>>> import numpy as np
>>> np.set_printoptions(precision=4, suppress=True, linewidth=200)
>>> def rd(a):
...     return np.round(a, 4) + 0
... 
>>> E = np.load("mat.npy")
>>> print(E)
[[ 0.9104 -0.984  -0.9354 -0.8178 -0.9998 -0.8538 -0.8483  0.9069]
 [-0.8076 -0.9587 -0.9603  0.7699 -0.7443 -0.6351  0.8643  0.7014]
 [-0.3714 -0.6044 -0.7969  0.3095 -0.537  -0.2355  0.5299  0.508 ]
 [ 0.7163  0.7259  0.0599 -0.7064 -0.508   0.3799 -0.5784  0.2355]
 [-0.6044 -0.6231  0.3004  0.6169  0.5649 -0.3364  0.3714 -0.3885]
 [ 0.2913 -0.811  -0.5717 -0.1684 -0.9154 -0.5154 -0.2543  0.4542]
 [ 0.8937 -0.4301 -0.8005 -0.8538 -0.9942 -0.2729 -0.7658  0.8076]
 [ 0.2913 -0.6751  0.1974 -0.1293 -0.6858 -0.4462 -0.4542 -0.04  ]
 [-0.1877  0.7857  0.7211  0.1096  0.9087  0.4621  0.0599 -0.5511]
 [ 0.9757  0.9945  0.9618 -0.9687  0.1974  0.8306 -0.9705 -0.5005]
 [-0.4699 -0.8511 -0.7306  0.4699 -0.6169 -0.493   0.493   0.3969]
 [ 0.6411 -0.354   0.6231 -0.4854 -0.6858 -0.3185 -0.7616 -0.226 ]
 [-0.8511 -0.9517 -0.7969  0.8367 -0.1974 -0.6469  0.821   0.2821]
 [-0.1489  0.3969 -0.8875 -0.0599 -0.3452  0.3452  0.598   0.6858]
 [-0.9536 -0.3004 -0.8854  0.9051  0.9015  0.1293  0.9705  0.3004]]
>>> B = np.c_[E[:, :5] @ np.array([[-2, 8, -2, 5, 7],
...     [1, 3, 3, 7, 5],
...     [4, -9, -7, -8, 4],
...     [1, 0, 5, -2, -3],
...     [-8, -5, 8, 5, -6]]), np.array([7, 8, 1, -7, 8, 5, 2, -2, -7, -1, 1, 1, -5, -7, -8])]
>>> print(rd(B))
[[  0.6342  17.7488 -10.3124   1.7838   6.1634   7.    ]
 [  3.5396   3.0273   3.3563  -8.3278 -12.1318   8.    ]
 [  1.5563   5.0727   1.7594  -3.0166  -6.5159   1.    ]
 [  2.8905   9.909   -7.2702   7.0564  14.0504  -7.    ]
 [ -2.115  -12.2326   4.8404  -8.1962 -11.3848   8.    ]
 [  3.4744   9.6197  -7.1789  -3.8871   1.6949   5.    ]
 [  1.6803  18.0348  -9.6968   4.5984   9.43     2.    ]
 [  4.889    1.9575 -10.1226  -8.0188   3.9559  -2.    ]
 [ -3.1145 -10.1779   5.5024   3.1169  -0.282   -7.    ]
 [  0.3424   1.1459  -8.9648   7.07    17.3713  -1.    ]
 [  2.5714   3.3474   0.915   -6.4867  -8.1755   1.    ]
 [  5.8572   1.8879 -14.6193  -6.7155  10.7811   1.    ]
 [ -0.0212  -1.5048   7.0297  -7.2026 -15.2295  -5.    ]
 [ -0.1536   9.713    4.6399   7.5276  -0.3569  -7.    ]
 [ -8.2417  -5.0689  18.9413   2.9097 -19.8431  -8.    ]]
>>> print(rd(np.linalg.norm(B - E @ np.linalg.lstsq(E, B)[0], axis=0)))
[ 0.      0.      0.      0.      0.     13.4581]
>>> print(rd(np.linalg.norm(np.linalg.qr(E)[0].T @ B, axis=0) ** 2 / ((B ** 2).sum(axis=0) + 1e-12)))
[1.     1.     1.     1.     1.     0.5975]
>>> Xs = (B - B.mean(axis=0)) / B.std(axis=0)
>>> print(rd(Xs.std(axis=0)))
[1. 1. 1. 1. 1. 1.]
>>> c = np.linalg.lstsq(np.delete(Xs, 2, axis=1), Xs[:, 2])[0]
>>> print(rd(1 - np.var(Xs[:, 2] - np.delete(Xs, 2, axis=1) @ c)))
0.9998
>>> q, R = np.linalg.qr(E)
>>> print(rd(np.trace(q @ q.T)))
8.0
>>> print(q.shape, R.shape)
(15, 8) (8, 8)
>>> print(rd(q @ R))
[[ 0.9104 -0.984  -0.9354 -0.8178 -0.9998 -0.8538 -0.8483  0.9069]
 [-0.8076 -0.9587 -0.9603  0.7699 -0.7443 -0.6351  0.8643  0.7014]
 [-0.3714 -0.6044 -0.7969  0.3095 -0.537  -0.2355  0.5299  0.508 ]
 [ 0.7163  0.7259  0.0599 -0.7064 -0.508   0.3799 -0.5784  0.2355]
 [-0.6044 -0.6231  0.3004  0.6169  0.5649 -0.3364  0.3714 -0.3885]
 [ 0.2913 -0.811  -0.5717 -0.1684 -0.9154 -0.5154 -0.2543  0.4542]
 [ 0.8937 -0.4301 -0.8005 -0.8538 -0.9942 -0.2729 -0.7658  0.8076]
 [ 0.2913 -0.6751  0.1974 -0.1293 -0.6858 -0.4462 -0.4542 -0.04  ]
 [-0.1877  0.7857  0.7211  0.1096  0.9087  0.4621  0.0599 -0.5511]
 [ 0.9757  0.9945  0.9618 -0.9687  0.1974  0.8306 -0.9705 -0.5005]
 [-0.4699 -0.8511 -0.7306  0.4699 -0.6169 -0.493   0.493   0.3969]
 [ 0.6411 -0.354   0.6231 -0.4854 -0.6858 -0.3185 -0.7616 -0.226 ]
 [-0.8511 -0.9517 -0.7969  0.8367 -0.1974 -0.6469  0.821   0.2821]
 [-0.1489  0.3969 -0.8875 -0.0599 -0.3452  0.3452  0.598   0.6858]
 [-0.9536 -0.3004 -0.8854  0.9051  0.9015  0.1293  0.9705  0.3004]]
>>> print(rd(q.T @ q))
[[1. 0. 0. 0. 0. 0. 0. 0.]
 [0. 1. 0. 0. 0. 0. 0. 0.]
 [0. 0. 1. 0. 0. 0. 0. 0.]
 [0. 0. 0. 1. 0. 0. 0. 0.]
 [0. 0. 0. 0. 1. 0. 0. 0.]
 [0. 0. 0. 0. 0. 1. 0. 0.]
 [0. 0. 0. 0. 0. 0. 1. 0.]
 [0. 0. 0. 0. 0. 0. 0. 1.]]
